$ python3 -q
>>> import numpy as np
>>> np.set_printoptions(precision=4, suppress=True, linewidth=120)
>>> M = np.load("m.npy")
>>> M
array([[ -3.9262,  15.758 ,  -3.9871,  -1.977 ,  -9.038 ,  -6.124 ,  -1.0013,   5.0881,  -4.9365,   6.0329],
       [ -2.0851,   0.0763,  -1.9458,  -1.9909,   5.0761,   1.9236,   3.116 ,   1.2204,  -4.8678,   0.0966],
       [ -6.0524,   3.7402,  -0.0184,   0.0566,   8.0233,   3.0471,   3.0795,  -1.0143, -14.9598,   5.121 ],
       [ -4.1703,   8.0179,   7.9374,   7.9858,  -4.0704,  -2.0047,  -5.8512,  -5.9487,  -9.9317,   9.9534],
       [  0.0657,  -0.1537,  -0.0539,  -0.0291,   0.0013,   0.0296,   0.1398,  -0.0389,   0.0966,   0.0246],
       [  2.0219,   7.9478, -10.027 ,  -8.0351,  -9.8615,  -5.8347,   2.0614,  10.129 ,   9.9293,  -3.9359],
       [ -1.9159,  15.9422,  -1.9959,   0.1015, -14.0717,  -8.033 ,  -4.1121,   4.1515,   0.0627,   5.8634],
       [ -1.9246,  15.8411,  -2.0011,  -0.0141, -14.0387,  -8.0304,  -4.1408,   4.1871,   0.1447,   6.0723],
       [  0.8151,   3.9756,  -4.8688,  -3.9226,  -5.1387,  -2.9281,   1.0139,   5.0362,   4.9709,  -1.8784],
       [ -2.9847,  11.9792,   3.0693,   4.0519,  -8.8571,  -5.1378,  -4.9099,  -0.939 ,  -4.8606,   8.0555]])
>>> out = M / np.linalg.norm(M, axis=1, keepdims=True)
>>> cov = out @ out.T
>>> (np.abs(cov) > 0.9).astype(int)
array([[1, 0, 0, 0, 0, 0, 1, 1, 0, 0],
       [0, 1, 0, 0, 0, 0, 0, 0, 0, 0],
       [0, 0, 1, 0, 0, 0, 0, 0, 0, 0],
       [0, 0, 0, 1, 0, 0, 0, 0, 0, 0],
       [0, 0, 0, 0, 1, 0, 0, 0, 0, 0],
       [0, 0, 0, 0, 0, 1, 0, 0, 1, 0],
       [1, 0, 0, 0, 0, 0, 1, 1, 0, 0],
       [1, 0, 0, 0, 0, 0, 1, 1, 0, 0],
       [0, 0, 0, 0, 0, 1, 0, 0, 1, 0],
       [0, 0, 0, 0, 0, 0, 0, 0, 0, 1]])
>>> cov[0]
array([ 1.    , -0.0458,  0.2025,  0.4642, -0.5851,  0.5131,  0.9332,  0.933 ,  0.5237,  0.8265])
>>> round(np.degrees(np.arccos(np.clip(cov[0, 8], -1, 1))), 4)
np.float64(58.4196)
>>> np.linalg.norm(out, axis=1)
array([1., 1., 1., 1., 1., 1., 1., 1., 1., 1.])
>>> x = np.array([0, 1, 3, 0, 3, 2, 0, 1, 0, 1])
>>> h = np.maximum(M @ x, 0)
>>> np.maximum(M @ x, 0) - np.maximum(-M @ x, 0)
array([-24.4443,  14.6314,  37.9558,  19.6142,  -0.2666, -57.194 , -38.3117, -38.0797, -28.7453,  -8.5433])
>>> np.maximum(M @ (3 * x), 0)
array([  0.    ,  43.8942, 113.8674,  58.8426,   0.    ,   0.    ,   0.    ,   0.    ,   0.    ,   0.    ])
>>> M * (h > 1e-9)[:, None]
array([[ -0.    ,   0.    ,  -0.    ,  -0.    ,  -0.    ,  -0.    ,  -0.    ,   0.    ,  -0.    ,   0.    ],
       [ -2.0851,   0.0763,  -1.9458,  -1.9909,   5.0761,   1.9236,   3.116 ,   1.2204,  -4.8678,   0.0966],
       [ -6.0524,   3.7402,  -0.0184,   0.0566,   8.0233,   3.0471,   3.0795,  -1.0143, -14.9598,   5.121 ],
       [ -4.1703,   8.0179,   7.9374,   7.9858,  -4.0704,  -2.0047,  -5.8512,  -5.9487,  -9.9317,   9.9534],
       [  0.    ,  -0.    ,  -0.    ,  -0.    ,   0.    ,   0.    ,   0.    ,  -0.    ,   0.    ,   0.    ],
       [  0.    ,   0.    ,  -0.    ,  -0.    ,  -0.    ,  -0.    ,   0.    ,   0.    ,   0.    ,  -0.    ],
       [ -0.    ,   0.    ,  -0.    ,   0.    ,  -0.    ,  -0.    ,  -0.    ,   0.    ,   0.    ,   0.    ],
       [ -0.    ,   0.    ,  -0.    ,  -0.    ,  -0.    ,  -0.    ,  -0.    ,   0.    ,   0.    ,   0.    ],
       [  0.    ,   0.    ,  -0.    ,  -0.    ,  -0.    ,  -0.    ,   0.    ,   0.    ,   0.    ,  -0.    ],
       [ -0.    ,   0.    ,   0.    ,   0.    ,  -0.    ,  -0.    ,  -0.    ,  -0.    ,  -0.    ,   0.    ]])
>>> X = np.load("data.npy")
>>> X
array([[ 1,  1,  2,  1,  0,  0,  1,  3,  3,  2],
       [ 3,  3,  0,  2,  1,  3,  3,  3,  0,  1],
       [ 1,  1,  0,  0,  2,  2,  0,  0,  3,  2],
       [ 2,  0,  0,  3,  0,  3,  3,  3,  3,  0],
       [ 0,  2,  2,  0,  0,  1,  2,  2,  1,  3],
       [ 2,  1,  0,  1,  1,  3,  2,  1,  1,  1],
       [-5, -5,  2, -3, -2, -6, -5, -3,  3,  0]])
>>> np.diff(X, axis=0)
array([[ 2,  2, -2,  1,  1,  3,  2,  0, -3, -1],
       [-2, -2,  0, -2,  1, -1, -3, -3,  3,  1],
       [ 1, -1,  0,  3, -2,  1,  3,  3,  0, -2],
       [-2,  2,  2, -3,  0, -2, -1, -1, -2,  3],
       [ 2, -1, -2,  1,  1,  2,  0, -1,  0, -2],
       [-7, -6,  2, -4, -3, -9, -7, -4,  2, -1]])
>>> X.shape
(7, 10)
>>> X - X[0]
array([[ 0,  0,  0,  0,  0,  0,  0,  0,  0,  0],
       [ 2,  2, -2,  1,  1,  3,  2,  0, -3, -1],
       [ 0,  0, -2, -1,  2,  2, -1, -3,  0,  0],
       [ 1, -1, -2,  2,  0,  3,  2,  0,  0, -2],
       [-1,  1,  0, -1,  0,  1,  1, -1, -2,  1],
       [ 1,  0, -2,  0,  1,  3,  1, -2, -2, -1],
       [-6, -6,  0, -4, -2, -6, -6, -6,  0, -2]])
>>> X.mean(axis=0)
array([0.5714, 0.4286, 0.8571, 0.5714, 0.2857, 0.8571, 0.8571, 1.2857, 2.    , 1.2857])
>>> np.linalg.matrix_rank(X)
np.int64(6)
>>> np.linalg.rank(X)
Traceback (most recent call last):
  File "<python-input-22>", line 1, in <module>
    np.linalg.rank(X)
    ^^^^^^^^^^^^^^
AttributeError: module 'numpy.linalg' has no attribute 'rank'
>>> np.zeros(7, 10)
Traceback (most recent call last):
  File "<python-input-23>", line 1, in <module>
    np.zeros(7, 10)
    ~~~~~~~~^^^^^^^
TypeError: Cannot interpret '10' as a data type
>>> np.unravel_index(np.abs(X).argmax(), X.shape)
(np.int64(6), np.int64(5))
>>> X[7]
Traceback (most recent call last):
  File "<python-input-25>", line 1, in <module>
    X[7]
    ~^^^
IndexError: index 7 is out of bounds for axis 0 with size 7
